In [1]: import numpy as np

In [2]: np.set_printoptions(suppress=True, linewidth=120)

In [3]: rd = lambda a: np.round(a, 2) + 0

In [4]: F = np.loadtxt("case11.csv", delimiter=",")

In [5]: F
Out[5]: 
array([[ -2.,  -4.,   6.,  -9.,   2.,  -4.,   6.,  -3.,  -1.,  -4.],
       [ -8.,  -4.,  -3.,   0.,  -5.,  -1.,   9.,  -5.,   6.,   2.],
       [  7.,  -2.,   9.,  -7.,   4.,   7.,  -6.,   5.,  -6.,  -2.],
       [  9.,  -1.,  -4.,   2.,  -7.,  -5.,  -9.,  -5.,  -9.,   7.],
       [  0.,   9.,   6.,   6.,   1.,  -2.,  -3.,  -6.,   2.,   1.],
       [  6.,   4.,  -8.,  -9.,   7.,  -2.,   5.,   7.,   0.,  -5.],
       [ -6.,   8.,  -7.,  -1.,   5.,  -7.,  -1.,  -4.,  -4.,   4.],
       [  7.,   4.,   0.,   3.,   6.,  -6.,  -5.,  -5.,  -4.,  -8.],
       [  2.,   3.,   2.,  -1.,   5.,   6.,   3.,  -8.,  -5.,   4.],
       [ -9.,   5.,   0.,   3.,  -9.,   5.,   7.,  -9.,   5.,   0.],
       [ -3.,   9.,  -1.,   2.,   0.,   5.,   0.,   5.,   2.,  -2.],
       [  2.,   8.,  -9.,  -9.,   2.,   7.,  -1.,   2.,   5.,  -1.],
       [ -8.,  -4.,   4.,   3.,   6.,  -1.,   0.,   8.,   0.,  -4.],
       [ 22.,   8.,  15.,  -9.,  17.,  -1., -21.,  12., -19., -10.]])

In [6]: F.shape
Out[6]: (14, 10)

In [7]: np.count_nonzero(F)
Out[7]: np.int64(130)

In [8]: rd(np.linalg.svd(F, compute_uv=False))
Out[8]: array([55.38, 26.94, 24.18, 20.52, 19.05, 17.73, 12.53,  9.15,  6.38,  6.1 ])

In [9]: rd(np.linalg.norm(F))
Out[9]: np.float64(76.12)

In [10]: F.sum(axis=0)
Out[10]: array([ 19.,  43.,  10., -26.,  34.,   1., -16.,  -6., -28., -18.])

In [11]: np.diff(F, axis=0)
Out[11]: 
array([[ -6.,   0.,  -9.,   9.,  -7.,   3.,   3.,  -2.,   7.,   6.],
       [ 15.,   2.,  12.,  -7.,   9.,   8., -15.,  10., -12.,  -4.],
       [  2.,   1., -13.,   9., -11., -12.,  -3., -10.,  -3.,   9.],
       [ -9.,  10.,  10.,   4.,   8.,   3.,   6.,  -1.,  11.,  -6.],
       [  6.,  -5., -14., -15.,   6.,   0.,   8.,  13.,  -2.,  -6.],
       [-12.,   4.,   1.,   8.,  -2.,  -5.,  -6., -11.,  -4.,   9.],
       [ 13.,  -4.,   7.,   4.,   1.,   1.,  -4.,  -1.,   0., -12.],
       [ -5.,  -1.,   2.,  -4.,  -1.,  12.,   8.,  -3.,  -1.,  12.],
       [-11.,   2.,  -2.,   4., -14.,  -1.,   4.,  -1.,  10.,  -4.],
       [  6.,   4.,  -1.,  -1.,   9.,   0.,  -7.,  14.,  -3.,  -2.],
       [  5.,  -1.,  -8., -11.,   2.,   2.,  -1.,  -3.,   3.,   1.],
       [-10., -12.,  13.,  12.,   4.,  -8.,   1.,   6.,  -5.,  -3.],
       [ 30.,  12.,  11., -12.,  11.,   0., -21.,   4., -19.,  -6.]])
